>>> import numpy as np
>>> np.set_printoptions(suppress=True, linewidth=100)
>>> def rd(a):
...     return np.round(a, 2) + 0
... 
>>> M = np.array([[1, 0, 0, 0, 0, 0],
...     [4, 1, 0, 0, 0, 0],
...     [5, 3, 1, 0, 0, 0],
...     [1, 5, 1, 1, 0, 0],
...     [1, 3, 0, 2, 1, 0],
...     [2, 5, 3, 5, 3, 1]])
>>> def softmax(z):
...     e = np.exp(z - z.max(axis=-1, keepdims=True))
...     return e / e.sum(axis=-1, keepdims=True)
... 
>>> print(rd(softmax(M[1] + 5)))
[0.89 0.04 0.02 0.02 0.02 0.02]
>>> print(rd(softmax(M).sum(axis=1)))
[1. 1. 1. 1. 1. 1.]
>>> S = M @ M.T / np.sqrt(6)
>>> print(softmax(S).round(6).argmax(axis=1))
[2 2 2 5 5 5]
>>> print(rd(softmax(S)))
[[0.08 0.26 0.39 0.08 0.08 0.12]
 [0.   0.08 0.9  0.   0.   0.02]
 [0.   0.01 0.94 0.   0.   0.05]
 [0.   0.   0.   0.05 0.   0.94]
 [0.   0.   0.   0.01 0.   0.99]
 [0.   0.   0.   0.   0.   1.  ]]
>>> x = np.array([2, 0, 2, 1, 0, 2])
>>> a = np.maximum(M @ x, 0)
>>> print(M * (a > 1e-9)[:, None])
[[1 0 0 0 0 0]
 [4 1 0 0 0 0]
 [5 3 1 0 0 0]
 [1 5 1 1 0 0]
 [1 3 0 2 1 0]
 [2 5 3 5 3 1]]
>>> print(np.flatnonzero(a > 1e-9))
[0 1 2 3 4 5]
>>> print(np.maximum(M @ x, 0) - np.maximum(-M @ x, 0))
[ 2  8 12  5  4 17]
>>> print(a)
[ 2  8 12  5  4 17]
>>> f = np.array([-2, -1, 0, 1, 0, 1])
>>> out = M + np.outer(f, np.eye(6)[5])
>>> print(rd(np.linalg.det(out) / np.linalg.det(M)), rd(1 + np.linalg.solve(M, f)[5]))
40.0 40.0
>>> s = 10 * 0.5 ** np.arange(5)
>>> q, _ = np.linalg.qr(np.array([[-2.0, 0.8, -0.5, 0.2, 1.2],
...     [1.4, 0.5, 0.6, 0.2, 0.5],
...     [1.7, -0.4, 1.3, 1.5, 0.9],
...     [0.7, 0.5, -0.7, 0.0, 0.1],
...     [0.3, 0.8, 0.7, 0.4, 0.1]]))
>>> rng = np.random.default_rng(566192)
>>> arr = rng.normal(size=(26, 5)) * s @ q
>>> print(rd(arr))
[[  6.34   1.29   0.82   2.87  -0.58]
 [ -0.42  -4.15  -2.64   0.16  -4.04]
 [  6.41   7.4    2.21  -0.59   9.22]
 [  6.69  -1.27   0.25   2.03  -2.8 ]
 [-10.15  -2.14  -1.33  -9.2    0.85]
 [  6.76   0.68   1.14   8.44  -3.49]
 [  0.69   3.73   2.73   1.11   7.65]
 [  3.87   3.55   0.32   1.45   3.06]
 [ 10.43  10.89   4.32  10.71  11.36]
 [ -1.79   5.26  -4.01  -7.86   5.83]
 [ -1.01   3.41  -1.25  -2.96   2.74]
 [  3.43   4.04   4.27   4.34   5.52]
 [ -6.65  -6.51  -3.59  -6.99  -6.  ]
 [-12.45  -6.98  -3.15 -10.87  -3.82]
 [ -4.79  -3.02  -0.88   1.42  -2.77]
 [  3.85   1.28   2.69   3.37   1.45]
 [ -3.59   1.78  -0.95  -2.12   3.17]
 [ 10.66  -0.34   4.76   7.98  -1.45]
 [  7.92   0.73   4.11   8.52  -2.09]
 [ 15.26  12.39   4.67  12.2    9.46]
 [  4.76   8.27   4.71   4.46   8.63]
 [-17.14  -9.02  -4.21  -8.39  -7.05]
 [ -2.49  -1.67  -1.08  -6.69   0.97]
 [  0.88  -5.47   1.47   1.87  -6.82]
 [  4.27  -6.04   2.34   3.37  -7.06]
 [-11.21  -5.87  -2.95 -10.24  -2.01]]
>>> t3 = np.stack([arr, -2 * arr, arr[::-1]])
>>> print(np.linalg.matrix_rank(t3))
[5 5 5]
>>> print(rd(np.linalg.svd(arr, compute_uv=False)))
[58.18 29.68 10.86  7.43  2.95]
>>> print(np.count_nonzero(arr))
130
>>> print(np.linalg.matrix_rank(arr))
5
>>> print(rd(arr.mean(axis=0)))
[0.79 0.47 0.57 0.32 0.77]
>>> print(rd(np.abs(arr).max()))
17.14
>>> print(rd(np.linalg.norm(arr)))
66.69
>>> print(np.unravel_index(np.abs(arr).argmax(), arr.shape))
(np.int64(21), np.int64(0))
>>> W0 = np.load("x.npy")
>>> print(W0)
[[ 0  0  0  0]
 [ 0  1 -2  2]
 [ 0  1  2  2]
 [ 2  3 -1  3]
 [ 2  3 -1  3]
 [ 0  1  2  2]
 [ 0  0  0  0]
 [ 0  0  0  0]
 [ 2  3 -2  6]
 [ 0  1 -2  2]
 [ 2  1 -2  2]
 [ 2  3  3  3]
 [ 0  1  2  2]
 [ 0  1  2  2]
 [ 2  2  1  1]
 [ 0  0  0  0]
 [ 2  4  1  5]
 [ 0  0  0  0]
 [ 2  3  3  3]
 [ 0  0  0  0]
 [ 0  0  0  0]
 [ 0  1  2  2]
 [ 0  1 -2  2]
 [ 2  2  1  1]
 [ 2  2  1  1]
 [ 2  2  0  4]
 [ 0  0  0  0]
 [ 2  3 -1  3]
 [ 2  2  1  1]
 [ 2  1 -2  2]
 [ 2  1 -2  2]
 [ 2  2  1  1]
 [ 2  2  1  1]
 [ 2  3  3  3]
 [ 0  2  0  4]
 [ 0  1 -2  2]
 [ 0  1 -2  2]]
>>> # row 4 repeats row 3
>>> Ac = W0 - W0.mean(axis=0)
>>> V = np.linalg.svd(Ac)[2][:3]
>>> out = Ac - Ac @ V.T @ V
>>> print(rd(np.linalg.norm(out) / np.linalg.norm(Ac)))
0.12
